>>> import numpy as np
>>> np.set_printoptions(precision=3, suppress=True, linewidth=120)
>>> A = np.load("out1.npy")
>>> A
array([[ 1.   ,  0.   ,  0.   ,  0.   ,  0.   ],
       [ 0.   ,  1.   ,  0.   ,  0.   ,  0.   ],
       [ 0.   ,  0.   ,  1.   ,  0.   ,  0.   ],
       [ 0.   ,  0.   ,  0.   , -0.5  ,  0.866],
       [ 0.   ,  0.   ,  0.   , -0.866, -0.5  ]])
>>> # 4 groups of indices that never mix
>>> Q, r_ = np.linalg.qr(A)
>>> np.abs(np.diag(r_))
array([1., 1., 1., 1., 1.])
>>> round(float(np.trace(Q @ Q.T)), 3)
5.0
>>> Q.shape, r_.shape
((5, 5), (5, 5))
>>> Q
array([[ 1.   ,  0.   ,  0.   ,  0.   ,  0.   ],
       [-0.   ,  1.   ,  0.   ,  0.   ,  0.   ],
       [-0.   , -0.   ,  1.   ,  0.   ,  0.   ],
       [-0.   , -0.   , -0.   , -0.5  , -0.866],
       [-0.   , -0.   , -0.   , -0.866,  0.5  ]])
>>> r_.round(3) + 0
array([[ 1.,  0.,  0.,  0.,  0.],
       [ 0.,  1.,  0.,  0.,  0.],
       [ 0.,  0.,  1.,  0.,  0.],
       [ 0.,  0.,  0.,  1.,  0.],
       [ 0.,  0.,  0.,  0., -1.]])
>>> np.linalg.eigvals(A)
array([-0.5+0.866j, -0.5-0.866j,  1. +0.j   ,  1. +0.j   ,  1. +0.j   ])
>>> round(float(np.linalg.eigvals(A).sum().real), 3)
2.0
>>> round(np.einsum("ij,ji->", A, A), 3)
np.float64(2.0)
>>> np.poly(A)
array([ 1., -2.,  1., -1.,  2., -1.])
>>> mat = np.loadtxt("a.csv", delimiter=",")
>>> mat
array([[ -7.418,  -2.803,  -5.571,  -3.728,  -2.764,   0.912,   7.408,   1.829,   1.862],
       [ -2.4  ,  -0.876,  -1.824,  -1.174,  -0.912,   0.34 ,   2.425,   0.611,   0.623],
       [ 10.572,   3.922,   7.925,   5.268,   3.96 ,  -1.322, -10.558,  -2.648,  -2.618],
       [ -5.481,  -2.061,  -4.136,  -2.747,  -2.072,   0.676,   5.502,   1.36 ,   1.381],
       [ -9.293,  -3.46 ,  -6.988,  -4.671,  -3.535,   1.16 ,   9.273,   2.344,   2.314],
       [  1.348,   0.478,   1.051,   0.678,   0.495,  -0.161,  -1.364,  -0.355,  -0.336],
       [ -0.759,  -0.283,  -0.545,  -0.377,  -0.308,   0.086,   0.76 ,   0.155,   0.173],
       [  1.421,   0.547,   1.081,   0.712,   0.541,  -0.225,  -1.445,  -0.38 ,  -0.357],
       [ -7.025,  -2.649,  -5.228,  -3.518,  -2.62 ,   0.864,   7.051,   1.753,   1.747],
       [ -0.731,  -0.244,  -0.58 ,  -0.414,  -0.283,   0.121,   0.762,   0.201,   0.206],
       [  6.163,   2.248,   4.617,   3.071,   2.306,  -0.763,  -6.11 ,  -1.558,  -1.563],
       [-11.45 ,  -4.319,  -8.59 ,  -5.709,  -4.279,   1.454,  11.459,   2.844,   2.843],
       [ -6.99 ,  -2.637,  -5.208,  -3.463,  -2.645,   0.871,   6.957,   1.735,   1.714],
       [  3.669,   1.381,   2.769,   1.828,   1.383,  -0.476,  -3.68 ,  -0.941,  -0.864],
       [-13.321,  -4.99 ,  -9.983,  -6.618,  -5.04 ,   1.692,  13.309,   3.346,   3.325],
       [  5.284,   1.95 ,   3.948,   2.6  ,   1.998,  -0.629,  -5.291,  -1.319,  -1.345],
       [  3.438,   1.255,   2.54 ,   1.722,   1.234,  -0.418,  -3.421,  -0.839,  -0.866],
       [ 15.764,   5.909,  11.838,   7.919,   5.906,  -1.984, -15.769,  -3.912,  -3.936],
       [  3.597,   1.35 ,   2.684,   1.794,   1.365,  -0.455,  -3.633,  -0.883,  -0.896],
       [-10.439,  -3.95 ,  -7.861,  -5.252,  -3.905,   1.299,  10.504,   2.6  ,   2.576],
       [ 10.775,   4.001,   8.099,   5.392,   4.035,  -1.372, -10.782,  -2.714,  -2.713],
       [  9.946,   3.706,   7.416,   4.952,   3.749,  -1.267,  -9.933,  -2.441,  -2.491],
       [-15.122,  -5.657, -11.414,  -7.558,  -5.644,   1.895,  15.143,   3.755,   3.804]])
>>> Uu, sigma, vt = np.linalg.svd(mat)
>>> sigma
array([72.079,  0.151,  0.135,  0.112,  0.092,  0.082,  0.076,  0.069,  0.052])
>>> M2 = Uu[:, :1] @ np.diag(sigma[:1]) @ vt[:1]
>>> round(np.abs(mat - M2).max(), 3)
np.float64(0.054)
>>> np.round(np.linalg.norm(mat - M2, 2), 3), round(sigma[1], 3)
(np.float64(0.151), np.float64(0.151))
>>> np.linalg.matrix_rank(mat, rtol=0.05)
np.int64(1)
>>> rng = np.random.default_rng(87111)
>>> W0 = np.eye(14, dtype=int)[rng.permutation(14)] * np.array([3, 2, 0, 3, 1, 0, 0, 1, 2, 2, 0, 3, 1, 0])
>>> W0
array([[0, 0, 0, 0, 0, 0, 0, 0, 0, 0, 0, 0, 0, 0],
       [0, 0, 0, 0, 0, 0, 0, 0, 0, 0, 0, 0, 0, 0],
       [0, 0, 0, 0, 0, 0, 0, 1, 0, 0, 0, 0, 0, 0],
       [3, 0, 0, 0, 0, 0, 0, 0, 0, 0, 0, 0, 0, 0],
       [0, 0, 0, 0, 0, 0, 0, 0, 0, 0, 0, 0, 0, 0],
       [0, 0, 0, 0, 0, 0, 0, 0, 0, 2, 0, 0, 0, 0],
       [0, 0, 0, 3, 0, 0, 0, 0, 0, 0, 0, 0, 0, 0],
       [0, 0, 0, 0, 0, 0, 0, 0, 0, 0, 0, 3, 0, 0],
       [0, 0, 0, 0, 1, 0, 0, 0, 0, 0, 0, 0, 0, 0],
       [0, 0, 0, 0, 0, 0, 0, 0, 0, 0, 0, 0, 0, 0],
       [0, 2, 0, 0, 0, 0, 0, 0, 0, 0, 0, 0, 0, 0],
       [0, 0, 0, 0, 0, 0, 0, 0, 0, 0, 0, 0, 0, 0],
       [0, 0, 0, 0, 0, 0, 0, 0, 0, 0, 0, 0, 1, 0],
       [0, 0, 0, 0, 0, 0, 0, 0, 2, 0, 0, 0, 0, 0]])
>>> # rank 9
>>> Uu, sigma, vt = np.linalg.svd(W0)
>>> np.argmax(sigma[:-1] / (sigma[1:] + 1e-6)) + 1
np.int64(9)
>>> M2 = Uu[:, :9] @ np.diag(sigma[:9]) @ vt[:9]
>>> round(float(np.linalg.norm(W0 - M2) / np.linalg.norm(W0)), 3)
0.0
>>> np.abs(W0 - M2).max()
np.float64(0.0)
>>> np.linalg.matrix_rank(W0, rtol=0.05)
np.int64(9)
>>> np.linalg.matrix_rank(M2)
np.int64(9)
>>> K = np.load("x.npy")
>>> K
array([[ 4,  9,  8,  4,  4,  1,  1,  9,  7,  4,  0,  8,  4],
       [ 6,  3,  8,  3,  6,  8,  3,  4,  9,  0,  9,  1,  7],
       [ 8,  9,  7,  7,  0,  6,  7,  2,  5,  4,  9,  7,  6],
       [ 1,  7,  5, 14,  1,  6,  9,  7,  8,  1,  5,  6,  5],
       [ 6,  8,  8,  1, -5,  3,  4,  7,  6,  2,  8,  6,  0],
       [ 0,  3,  7,  9,  4,  5,  6,  0,  8,  8,  2,  3,  5],
       [ 4,  4,  8,  1,  8,  5,  8,  8,  1,  1,  8,  9,  5],
       [ 2,  1,  2,  7,  6,  4,  8,  2,  4,  4,  9,  2,  9],
       [ 3,  5,  7,  7,  1,  6,  1,  5, 10,  8,  6,  6,  5],
       [ 1,  6,  1,  9,  0,  1,  3,  2,  3,  9,  1,  3,  4],
       [ 6,  1,  2,  5,  3,  2,  6,  7,  8,  1,  3,  5,  9],
       [ 4,  8,  6,  5,  6,  7,  0,  5,  6,  6,  6, -5,  5],
       [ 7,  8,  1,  9,  4,  0,  4,  8,  1,  8,  8,  4, -8]])
>>> Q, r_ = np.linalg.qr(K)
>>> np.round(np.trace(Q @ Q.T), 3)
np.float64(13.0)
>>> round(abs(r_[0, 0]), 3), round(float(np.linalg.norm(K[:, 0])), 3)
(np.float64(16.852), 16.852)
>>> np.allclose(r_.T @ r_, K.T @ K)
True
>>> Uu, sigma, vt = np.linalg.svd(K)
>>> np.argmax(sigma[:-1] / (sigma[1:] + 1e-6)) + 1
np.int64(12)
>>> M2 = Uu[:, :12] @ np.diag(sigma[:12]) @ vt[:12]
>>> np.linalg.matrix_rank(K, rtol=0.05)
np.int64(11)
>>> np.linalg.matrix_rank(M2)
np.int64(12)
>>> M2 = np.array([[2, -2, 1],
...     [0, -3, -1],
...     [3, 1, -1],
...     [-1, -3, 2],
...     [3, 0, 0],
...     [2, 2, 0],
...     [1, 0, 2],
...     [3, 1, 3],
...     [-1, 1, -1],
...     [-2, 1, 0],
...     [3, 2, -1],
...     [1, -3, 3],
...     [-1, -1, -3]])
>>> np.einsum("ij,ij->i", K, K)
array([421, 455, 539, 589, 404, 382, 486, 376, 456, 249, 344, 409, 500])
>>> M2 @ K
Traceback (most recent call last):
  File "<python-input-47>", line 1, in <module>
    M2 @ K
    ~~~^~~
ValueError: matmul: Input operand 1 has a mismatch in its core dimension 0, with gufunc signature (n?,k),(k,m?)->(n?,m?) (size 13 is different from 3)
>>> K @ M2
array([[ 59, -45,  29],
       [ 94,  15, -17],
       [ 70, -43,  15],
       [ 54, -45,  46],
       [ 71, -12,  25],
       [ 20, -13,   4],
       [122, -11,  37],
       [ 51,  -5,   1],
       [ 44, -11,   9],
       [-12, -41,  17],
       [ 48, -26,  23],
       [ 58,  12, -27],
       [ 67, -35,  75]])
>>> x = np.array([5, 4, 4, 2, 0, 3, 4, 0, 5, 0, 0, 5, 4])
>>> np.einsum("ij,j->i", K, x)
array([194, 194, 248, 225, 181, 172, 187, 146, 199, 112, 183, 132,  98])
>>> K @ (2 * x)
array([388, 388, 496, 450, 362, 344, 374, 292, 398, 224, 366, 264, 196])
>>> K @ x
array([194, 194, 248, 225, 181, 172, 187, 146, 199, 112, 183, 132,  98])
>>> u = np.array([8, 2, 1, 5, 2, 7, 4, 1, 7, 8, 4, 6, 5])
>>> M2 = K + np.outer(u, np.eye(13)[4])
>>> round(float(np.linalg.det(M2) / np.linalg.det(K)), 3), np.round(1 + np.linalg.solve(K, u)[4], 3)
(-0.846, np.float64(-0.846))
>>> np.linalg.matrix_rank(M2 - K)
np.int64(1)
>>> labels = rng.integers(0, 2, 8)
>>> F = np.triu((labels[:, None] == labels) & (rng.random((8, 8)) < 0.8), 1).astype(int)
>>> F += F.T
>>> F
array([[0, 0, 0, 0, 0, 1, 0, 1],
       [0, 0, 0, 0, 1, 0, 1, 0],
       [0, 0, 0, 1, 0, 1, 0, 1],
       [0, 0, 1, 0, 0, 0, 0, 0],
       [0, 1, 0, 0, 0, 0, 1, 0],
       [1, 0, 1, 0, 0, 0, 0, 1],
       [0, 1, 0, 0, 1, 0, 0, 0],
       [1, 0, 1, 0, 0, 1, 0, 0]])
>>> # equal to its transpose
>>> [round(float(np.linalg.det(F[:i, :i])), 2) + 0 for i in range(1, 9)]
[0.0, 0.0, 0.0, 0.0, 0.0, -1.0, 2.0, -4.0]
>>> np.round(np.linalg.eigvalsh(F).min(), 3)
np.float64(-1.776)
>>> gram = F.T @ F
>>> np.linalg.matrix_rank(gram)
np.int64(8)
>>> np.linalg.svd(F, compute_uv=False) ** 2
array([6.976, 4.   , 3.153, 1.   , 1.   , 1.   , 0.524, 0.347])
>>> gram
array([[2, 0, 2, 0, 0, 1, 0, 1],
       [0, 2, 0, 0, 1, 0, 1, 0],
       [2, 0, 3, 0, 0, 1, 0, 1],
       [0, 0, 0, 1, 0, 1, 0, 1],
       [0, 1, 0, 0, 2, 0, 1, 0],
       [1, 0, 1, 1, 0, 3, 0, 2],
       [0, 1, 0, 0, 1, 0, 2, 0],
       [1, 0, 1, 1, 0, 2, 0, 3]])
>>> np.linalg.eigvalsh(gram)[::-1]
array([6.976, 4.   , 3.153, 1.   , 1.   , 1.   , 0.524, 0.347])
>>> np.allclose(gram, gram.T)
True
>>> data = np.load("test0.npy")
>>> data
array([[ 1.,  0.,  0., -1.],
       [ 2.,  2., -2., -2.],
       [ 3.,  2., -2., -3.],
       [-2., -2.,  2.,  2.]])
>>> # null space of dimension 2
>>> rk = np.linalg.matrix_rank(data)
>>> rk
np.int64(2)
>>> ns = np.linalg.svd(data)[2][rk:].T
>>> [int(np.linalg.matrix_rank(data[:, :j + 1])) for j in range(4)]
[1, 2, 2, 2]
>>> np.round(ns @ ns.T, 3) + 0
array([[0.5, 0. , 0. , 0.5],
       [0. , 0.5, 0.5, 0. ],
       [0. , 0.5, 0.5, 0. ],
       [0.5, 0. , 0. , 0.5]])
>>> [int(np.linalg.matrix_rank(data[:i])) for i in range(1, len(data) + 1)]
[1, 2, 2, 2]
>>> np.allclose(data @ ns, 0)
True
>>> np.round(data @ ns, 3) + 0
array([[0., 0.],
       [0., 0.],
       [0., 0.],
       [0., 0.]])
>>> arr = np.load("run12.npy")
>>> arr
array([[0.182, 0.091, 0.045, 0.091, 0.045, 0.136, 0.045, 0.045, 0.045, 0.045, 0.091, 0.091, 0.045],
       [0.125, 0.083, 0.   , 0.   , 0.042, 0.083, 0.083, 0.083, 0.125, 0.125, 0.125, 0.083, 0.042],
       [0.   , 0.103, 0.138, 0.069, 0.103, 0.069, 0.103, 0.   , 0.069, 0.069, 0.103, 0.103, 0.069],
       [0.   , 0.062, 0.   , 0.062, 0.125, 0.125, 0.   , 0.125, 0.125, 0.188, 0.   , 0.   , 0.188],
       [0.105, 0.105, 0.105, 0.   , 0.105, 0.   , 0.105, 0.053, 0.105, 0.053, 0.053, 0.158, 0.053],
       [0.069, 0.034, 0.034, 0.069, 0.069, 0.138, 0.103, 0.103, 0.069, 0.069, 0.069, 0.103, 0.069],
       [0.107, 0.071, 0.   , 0.071, 0.107, 0.071, 0.107, 0.036, 0.107, 0.107, 0.107, 0.107, 0.   ],
       [0.115, 0.115, 0.115, 0.038, 0.115, 0.038, 0.115, 0.115, 0.   , 0.115, 0.077, 0.038, 0.   ],
       [0.048, 0.095, 0.048, 0.048, 0.048, 0.095, 0.   , 0.095, 0.048, 0.095, 0.095, 0.143, 0.143],
       [0.13 , 0.087, 0.087, 0.13 , 0.087, 0.043, 0.   , 0.043, 0.087, 0.174, 0.043, 0.087, 0.   ],
       [0.083, 0.   , 0.   , 0.125, 0.083, 0.083, 0.125, 0.125, 0.042, 0.   , 0.125, 0.125, 0.083],
       [0.037, 0.074, 0.074, 0.074, 0.074, 0.074, 0.074, 0.074, 0.111, 0.111, 0.111, 0.111, 0.   ],
       [0.12 , 0.   , 0.08 , 0.12 , 0.   , 0.12 , 0.04 , 0.12 , 0.12 , 0.12 , 0.08 , 0.   , 0.08 ]])
>>> # row-stochastic, so 1 is an eigenvalue
>>> labels = rng.permutation(13)
>>> M2 = arr[:, labels] * rng.choice([-1, 1], 13)
>>> M2
array([[-0.045,  0.045,  0.045,  0.045, -0.045,  0.091, -0.091,  0.091,  0.182, -0.045, -0.091, -0.045, -0.136],
       [-0.125,  0.083,  0.042,  0.083, -0.125,  0.083, -0.125,  0.   ,  0.125, -0.   , -0.083, -0.042, -0.083],
       [-0.069,  0.   ,  0.103,  0.103, -0.069,  0.103, -0.103,  0.069,  0.   , -0.138, -0.103, -0.069, -0.069],
       [-0.125,  0.125,  0.125,  0.   , -0.188,  0.062, -0.   ,  0.062,  0.   , -0.   , -0.   , -0.188, -0.125],
       [-0.105,  0.053,  0.105,  0.105, -0.053,  0.105, -0.053,  0.   ,  0.105, -0.105, -0.158, -0.053, -0.   ],
       [-0.069,  0.103,  0.069,  0.103, -0.069,  0.034, -0.069,  0.069,  0.069, -0.034, -0.103, -0.069, -0.138],
       [-0.107,  0.036,  0.107,  0.107, -0.107,  0.071, -0.107,  0.071,  0.107, -0.   , -0.107, -0.   , -0.071],
       [-0.   ,  0.115,  0.115,  0.115, -0.115,  0.115, -0.077,  0.038,  0.115, -0.115, -0.038, -0.   , -0.038],
       [-0.048,  0.095,  0.048,  0.   , -0.095,  0.095, -0.095,  0.048,  0.048, -0.048, -0.143, -0.143, -0.095],
       [-0.087,  0.043,  0.087,  0.   , -0.174,  0.087, -0.043,  0.13 ,  0.13 , -0.087, -0.087, -0.   , -0.043],
       [-0.042,  0.125,  0.083,  0.125, -0.   ,  0.   , -0.125,  0.125,  0.083, -0.   , -0.125, -0.083, -0.083],
       [-0.111,  0.074,  0.074,  0.074, -0.111,  0.074, -0.111,  0.074,  0.037, -0.074, -0.111, -0.   , -0.074],
       [-0.12 ,  0.12 ,  0.   ,  0.04 , -0.12 ,  0.   , -0.08 ,  0.12 ,  0.12 , -0.08 , -0.   , -0.08 , -0.12 ]])
>>> Uu, _, vt = np.linalg.svd(arr.T @ M2)
>>> labels
array([ 8,  7,  4,  6,  9,  1, 10,  3,  0,  2, 11, 12,  5])
>>> M2 = W0 + rng.integers(-2, 3, (14, 9)) @ rng.integers(-2, 3, (9, 14))
>>> M2
array([[  1,  -7,   4,  -7,  -2,   4,   7,  -5,  -6,   3,   0,   1,  -1,   8],
       [  7,  -2, -10,   2,   9,  -7,   1,  -4,   1,  -5,  13,   7,   0,   7],
       [ -9,  11,   9,   3,  -7,   5,  -3,   9,  -6,   9, -13,  -9, -15, -11],
       [ 12,   2,  -1,  -2,  13,   2, -13,  -5,  -8,  -2,   4,   1,   3,  13],
       [ -1, -11,   1, -11, -11,   1,  20,  -3,   2,  -3,   4, -12,   3,   1],
       [ 13,   1,   2,  -5,   1,   3,   0, -14, -13,   4,   0,  -3,  -2,   9],
       [  2,   7,  -2,   7,   5,  -2,   0,   6,  -9,  -6,   4,  -2,  -7,  -2],
       [  3,   1,  -7,   3,   3,  -5,   6,   2,  -8,  -3,   8,   5,  -7,   3],
       [  2,  -1,  -2,   2,  -2,   0,  10, -10,   3,   2,  -4,   4,   1,  -4],
       [  6,  -2,  -9,   3,   2,  -9,  -3,   1,   3,  -5,  12,   6,   3,   3],
       [  4,   5,  -9,   6,  -1, -11,  -1,   7,   4,  -9,  12,   1,   0,  -6],
       [ -3,  -3,  -1,  -1,   6,  -3,  -2,   3,  15,  -6,   8,   4,   4,  -2],
       [ -8,  -9,   5,  -7,  -8,   5,  -1,   4,   1,   8,  -6,  -4,   6,   6],
       [  3,  -1,   5,  -6,  -7,   3,   3,  -6,   0,   3,  -3,  -8,  -1,   0]])
>>> np.round(np.linalg.svd(M2 - W0, compute_uv=False), 3) + 0
array([52.94 , 41.128, 38.014, 29.17 , 19.721, 14.69 , 12.046,  7.835,  4.769,  0.   ,  0.   ,  0.   ,  0.   ,  0.   ])
>>> np.linalg.matrix_rank(M2 - W0, tol=1e-8)
np.int64(9)
